$ ipython --no-banner

In [1]: import numpy as np

In [2]: np.set_printoptions(precision=2, suppress=True, linewidth=200, floatmode="fixed")

In [3]: theta = np.deg2rad(72)

In [4]: J = np.eye(3)

In [5]: J[np.ix_([1, 0], [1, 0])] = [[np.cos(theta), -np.sin(theta)], [np.sin(theta), np.cos(theta)]]

In [6]: print(J)
[[ 0.31  0.95  0.00]
 [-0.95  0.31  0.00]
 [ 0.00  0.00  1.00]]

In [7]: # orthonormal columns

In [8]: f = np.array([-1, 9])

In [9]: print(np.convolve(J[2], f))
[ 0.00  0.00 -1.00  9.00]

In [10]: print(np.array([np.convolve(row, f, "same") for row in J]))
[[-0.31  1.83  8.56]
 [ 0.95 -8.87  2.78]
 [ 0.00  0.00 -1.00]]

In [11]: print(np.polyval(f, J[2]))
[9.00 9.00 8.00]

In [12]: W = np.array([[-3, 1], [-2, -1], [-1, -3]])

In [13]: coef = np.array([-1, 8])

In [14]: act = np.maximum(J @ W + coef, 0)

In [15]: print((act > 0).mean(axis=0))
[0.33 1.00]

In [16]: print(np.linalg.matrix_rank(act))
2

In [17]: print((act > 0).astype(int))
[[0 1]
 [1 1]
 [0 1]]

In [18]: W2 = np.array([[1, 0, 1], [-2, 1, -2]])

In [19]: print(act @ W2)
[[-14.72   7.36 -14.72]
 [-12.24   6.74 -12.24]
 [-10.00   5.00 -10.00]]

In [20]: print(W @ W2)
[[-5  1 -5]
 [ 0 -1  0]
 [ 5 -3  5]]

In [21]: print((act @ W2).round(6).argmax(axis=1))
[1 1 1]

In [22]: rng = np.random.default_rng(27)

In [23]: lab = rng.permutation(3)

In [24]: print(lab)
[0 2 1]

In [25]: M2 = J[lab][:, lab]

In [26]: print(np.diag(M2))
[0.31 1.00 0.31]

In [27]: print(np.allclose(M2, J))
False

In [28]: print(round(float(np.trace(M2)), 2))
1.62

In [29]: theta = np.radians(90)

In [30]: Rm = np.eye(3)

In [31]: Rm[2, 2] = Rm[1, 1] = np.cos(theta)

In [32]: Rm[2, 1], Rm[1, 2] = -np.sin(theta), np.sin(theta)

In [33]: print(Rm.round(2) + 0)
[[ 1.00  0.00  0.00]
 [ 0.00  0.00  1.00]
 [ 0.00 -1.00  0.00]]

In [34]: M2 = J @ Rm.T

In [35]: print(M2.round(2) + 0)
[[ 0.31  0.00 -0.95]
 [-0.95  0.00 -0.31]
 [ 0.00  1.00  0.00]]

In [36]: print(np.allclose(J @ J.T, M2 @ M2.T))
True

In [37]: print(round(float(np.linalg.det(Rm)), 2), np.trace(Rm))
1.0 1.0

In [38]: arr = np.load("test0.npy")

In [39]: print(arr)
[[ 0  0  0]
 [ 0  1 -1]
 [-2  3  1]
 [ 0  0  0]
 [-2  2  2]
 [-3  0  0]
 [-2  2  2]
 [-1 -2 -2]
 [ 0  0  0]
 [ 0  0  0]
 [ 0  0  0]
 [ 0  0  0]
 [ 0  1 -1]
 [ 0  0  0]
 [ 0  0  0]
 [-2  2  2]
 [-2  2  2]]

In [40]: # rows 0 and 3 are equal

In [41]: x0 = np.array([0, 3, 0])

In [42]: y = arr @ x0

In [43]: coef, lr = np.zeros(3), 1 / np.linalg.norm(arr, 2) ** 2

In [44]: for i in range(50):
    ...:     coef -= lr * arr.T @ (arr @ coef - y)
    ...:     if i % 10 == 0: print(i, round(np.linalg.norm(arr @ coef - y), 2))
    ...: 
0 5.51
10 1.83
20 0.74
30 0.3
40 0.13

In [45]: print(round(float(np.linalg.cond(arr)), 2))
3.44

In [46]: print(coef.round(2) + 0)
[0.00 2.98 0.02]

In [47]: W2 = arr[[5, 12]].astype(float)

In [48]: for _ in range(3):
    ...:     lab = np.linalg.norm(arr[:, None] - W2, axis=-1).argmin(axis=1)
    ...:     W2 = np.array([arr[lab == j].mean(axis=0) for j in range(2)])
    ...: 

In [49]: print(lab)
[1 1 0 1 0 0 0 1 1 1 1 1 1 1 1 0 0]

In [50]: print(W2[1] - W2[0])
[ 2.08 -1.83 -1.86]
